% python3 -q
>>> import numpy as np
>>> import numpy.linalg as la
>>> np.set_printoptions(precision=2, suppress=True, linewidth=100, floatmode="fixed")
>>> feats = np.loadtxt("test16.csv", delimiter=",")
>>> feats
array([[9.00, 0.00, 3.00],
       [0.00, 0.00, 0.00],
       [3.00, 0.00, 1.00]])
>>> round(float(la.det(feats)), 2)
0.0
>>> print(np.allclose(feats, feats.T))
True
>>> (feats - feats.T) / 2
array([[0.00, 0.00, 0.00],
       [0.00, 0.00, 0.00],
       [0.00, 0.00, 0.00]])
>>> np.abs(np.diag(la.qr(feats)[1])) > 1e-9
array([ True, False, False])
>>> print(np.unique(feats.round(6), axis=0).shape)
(3, 3)
>>> np.allclose(feats[:-1].T @ la.lstsq(feats[:-1].T, feats[-1])[0], feats[-1])
True
>>> print((la.matrix_power((feats != 0) + (feats.T != 0) + np.eye(3), 3) > 0).astype(int))
[[1 0 1]
 [0 1 0]
 [1 0 1]]
>>> feats @ feats
array([[90.00,  0.00, 30.00],
       [ 0.00,  0.00,  0.00],
       [30.00,  0.00, 10.00]])
>>> np.argsort(-la.norm(feats, axis=0).round(6), kind="stable")[:3]
array([0, 2, 1])
>>> round(float(la.norm(feats, 2) / la.norm(feats)), 2)
1.0
>>> J = np.load("mat.npy")
>>> J
array([[-1.00,  1.00,  0.00],
       [ 0.00, -1.00,  1.00],
       [ 0.00,  0.00, -1.00]])
>>> # triangular
>>> rng = np.random.default_rng(67)
>>> out = J + rng.integers(-2, 3, (3, 2)) @ rng.integers(-2, 3, (2, 3))
>>> out
array([[ 0.00,  0.00,  1.00],
       [ 0.00, -3.00,  1.00],
       [ 0.00,  0.00, -1.00]])
>>> out - J
array([[ 1.00, -1.00,  1.00],
       [ 0.00, -2.00,  0.00],
       [ 0.00,  0.00,  0.00]])
>>> left, sv, VT = la.svd(feats)
>>> np.argmax(sv[:-1] / (sv[1:] + 1e-6)) + 1
np.int64(1)
>>> sv.round(2) + 0
array([10.00,  0.00,  0.00])
>>> out = left[:, :1] @ np.diag(sv[:1]) @ VT[:1]
>>> la.matrix_rank(feats, rtol=0.05)
np.int64(1)
>>> round(float(la.norm(feats - out) / la.norm(feats)), 2)
0.0
>>> x = np.array([0, 1, 0])
>>> target = J @ x
>>> coef, lr = np.zeros(3), 1 / la.norm(J, 2) ** 2
>>> for i in range(250):
...     coef -= lr * J.T @ (J @ coef - target)
...     if i % 50 == 0: print(i, round(la.norm(J @ coef - target), 2))
... 
0 0.33
50 0.01
100 0.0
150 0.0
200 0.0
>>> np.round(la.cond(J), 2)
np.float64(4.05)
>>> X = np.load("x.npy")
>>> X
array([[ 1.75, -0.42,  0.15, -0.06, -0.51],
       [-0.42,  2.77, -1.34, -0.18,  0.29],
       [ 0.15, -1.34,  3.64,  0.12, -0.94],
       [-0.06, -0.18,  0.12,  1.99, -0.18],
       [-0.51,  0.29, -0.94, -0.18,  1.85]])
>>> # symmetric
>>> evals, evecs = la.eig(X)
>>> evals
array([5.00, 1.00, 2.00, 2.00, 2.01])
>>> print(np.round(X @ evecs[:, 0] - evals[0] * evecs[:, 0], 2) + 0)
[0.00 0.00 0.00 0.00 0.00]
>>> print(np.sort(la.eigvals(X @ X)))
[ 1.00  3.98  4.00  4.03 24.96]
>>> np.sort(la.eigvals(X.T))
array([1.00, 2.00, 2.00, 2.01, 5.00])
>>> np.sort(la.eigvals(la.inv(X)))
array([0.20, 0.50, 0.50, 0.50, 1.00])
>>> O = X.astype(float).copy()
>>> for j in range(5):
...     O[:, j] -= O[:, :j] @ (O[:, :j].T @ O[:, j])
...     O[:, j] /= la.norm(O[:, j])
... 
>>> np.round(O.T @ O, 2) + 0
array([[1.00, 0.00, 0.00, 0.00, 0.00],
       [0.00, 1.00, 0.00, 0.00, 0.00],
       [0.00, 0.00, 1.00, 0.00, 0.00],
       [0.00, 0.00, 0.00, 1.00, 0.00],
       [0.00, 0.00, 0.00, 0.00, 1.00]])
>>> W0 = np.loadtxt("case9.csv", delimiter=",")
>>> print(W0)
[[-3.00  1.00  0.00  0.00]
 [ 0.00 -3.00  1.00  0.00]
 [ 0.00  0.00 -3.00  1.00]
 [ 0.00  0.00  0.00 -3.00]]
>>> # triangular
>>> evals, evecs = la.eig(W0)
>>> W0 @ evecs[:, 0] - evals[0] * evecs[:, 0]
array([0.00, 0.00, 0.00, 0.00])
>>> np.sort(la.eigvals(W0.T))
array([-3.00, -3.00, -3.00, -3.00])
>>> evals
array([-3.00, -3.00, -3.00, -3.00])
>>> out = W0 / np.sqrt((W0 ** 2).mean(axis=1, keepdims=True))
>>> out[2]
array([ 0.00,  0.00, -1.90,  0.63])
>>> W0 - W0.mean(axis=1, keepdims=True)
array([[-2.50,  1.50,  0.50,  0.50],
       [ 0.50, -2.50,  1.50,  0.50],
       [ 0.50,  0.50, -2.50,  1.50],
       [ 0.75,  0.75,  0.75, -2.25]])
>>> out = np.array([[7, 4, 4, 3], [6, 5, 6, 4], [6, 6, 9, 7], [9, 9, 9, 1]])
>>> K = np.triu(out, 1)
>>> print(K)
[[0 4 4 3]
 [0 0 6 4]
 [0 0 0 7]
 [0 0 0 0]]
>>> # triangular, det is the product of the diagonal
>>> lab = rng.permutation(4)
>>> lab
array([0, 2, 3, 1])
>>> out = K[lab][:, lab]
>>> np.diag(out)
array([0, 0, 0, 0])
>>> print(np.trace(out))
0
>>> rk = la.matrix_rank(K)
>>> rk
np.int64(3)
>>> null = la.svd(K)[2][rk:].T
>>> print(null.shape)
(4, 1)
>>> print(null[:, 0] / null[np.abs(null[:, 0]).round(6).argmax(), 0])
[1.00 0.00 0.00 0.00]
>>> print([int(la.matrix_rank(K[:i])) for i in range(1, len(K) + 1)])
[1, 2, 3, 3]
>>> def softmax(z):
...     e = np.exp(z - z.max(axis=-1, keepdims=True))
...     return e / e.sum(axis=-1, keepdims=True)
... 
>>> np.round(softmax(K[1]), 2) + 0
array([0.00, 0.00, 0.88, 0.12])
>>> softmax(K).sum(axis=1)
array([1.00, 1.00, 1.00, 1.00])
>>> np.round(softmax(K[1] + 4), 2) + 0
array([0.00, 0.00, 0.88, 0.12])
>>> att = K @ K.T / np.sqrt(4)
>>> np.round(softmax(att)[1] @ K, 2) + 0
array([0.00, 0.00, 6.00, 4.00])
>>> left, sv, VT = la.svd(K)
>>> evecs = VT[:(sv > 1e-8).sum()]
>>> x = K[1] + 2 * K[3] + rng.integers(2) * np.eye(4)[3]
>>> x
array([0.00, 0.00, 6.00, 4.00])
>>> np.allclose(evecs.T @ evecs @ x, x)
True
>>> np.round(la.norm(x - evecs.T @ evecs @ x), 2)
np.float64(0.0)
>>> np.round(evecs.T @ evecs, 2) + 0
array([[0.00, 0.00, 0.00, 0.00],
       [0.00, 1.00, 0.00, 0.00],
       [0.00, 0.00, 1.00, 0.00],
       [0.00, 0.00, 0.00, 1.00]])
>>> la.matrix_rank(np.vstack([K, x]))
np.int64(3)
>>> np.diag(evecs.T @ evecs)
array([0.00, 1.00, 1.00, 1.00])
>>> O, r_ = la.qr(X)
>>> O.shape, r_.shape
((5, 5), (5, 5))
>>> print(np.trace(O @ O.T))
5.0
>>> print(np.abs(np.diag(r_)))
[1.88 2.89 2.78 1.98 1.34]
>>> round(abs(r_[0, 0]), 2), round(la.norm(X[:, 0]), 2)
(np.float64(1.88), np.float64(1.88))
>>> basis = np.array([[4, 5, 3, 2]])
>>> arr = rng.normal(size=(21, 1)) @ basis + np.array([2, -1, 0, 2])
>>> arr.round(2) + 0
array([[-2.43, -6.53, -3.32, -0.21],
       [ 5.75,  3.69,  2.81,  3.88],
       [-0.53, -4.16, -1.90,  0.73],
       [ 1.17, -2.04, -0.62,  1.58],
       [ 6.92,  5.15,  3.69,  4.46],
       [-3.22, -7.52, -3.91, -0.61],
       [-4.38, -8.98, -4.79, -1.19],
       [-2.22, -6.28, -3.17, -0.11],
       [ 9.16,  7.95,  5.37,  5.58],
       [ 1.88, -1.15, -0.09,  1.94],
       [ 5.05,  2.82,  2.29,  3.53],
       [ 0.00, -3.50, -1.50,  1.00],
       [-5.05, -9.82, -5.29, -1.53],
       [ 3.28,  0.60,  0.96,  2.64],
       [ 5.59,  3.49,  2.69,  3.79],
       [ 1.06, -2.18, -0.71,  1.53],
       [ 4.73,  2.41,  2.04,  3.36],
       [-1.28, -5.10, -2.46,  0.36],
       [ 4.62,  2.28,  1.97,  3.31],
       [ 5.22,  3.02,  2.41,  3.61],
       [-1.37, -5.21, -2.53,  0.32]])
>>> # rows and columns are dependent
>>> out = arr + rng.integers(-2, 3, (21, 2)) @ rng.integers(-2, 3, (2, 4))
>>> out
array([[-2.43, -6.53, -3.32, -4.21],
       [ 7.75,  4.69,  4.81,  7.88],
       [-4.53, -6.16, -5.90, -5.27],
       [ 5.17, -0.04,  3.38,  1.58],
       [10.92,  7.15,  7.69,  4.46],
       [-3.22, -7.52, -3.91, -0.61],
       [-2.38, -7.98, -2.79, -3.19],
       [-4.22, -7.28, -5.17, -2.11],
       [ 7.16,  6.95,  3.37,  7.58],
       [-0.12, -2.15, -2.09,  3.94],
       [ 9.05,  4.82,  6.29,  5.53],
       [ 2.00, -2.50,  0.50,  7.00],
       [-3.05, -8.82, -3.29,  0.47],
       [ 1.28, -0.40, -1.04, -1.36],
       [ 1.59,  1.49, -1.31, -0.21],
       [ 1.06, -2.18, -0.71, -0.47],
       [ 6.73,  3.41,  4.04,  5.36],
       [ 2.72, -3.10,  1.54,  0.36],
       [ 2.62,  1.28, -0.03,  3.31],
       [ 9.22,  5.02,  6.41,  9.61],
       [ 2.63, -3.21,  1.47,  4.32]])
>>> np.round(la.svd(out - arr, compute_uv=False), 2) + 0
array([22.14, 10.39,  0.00,  0.00])
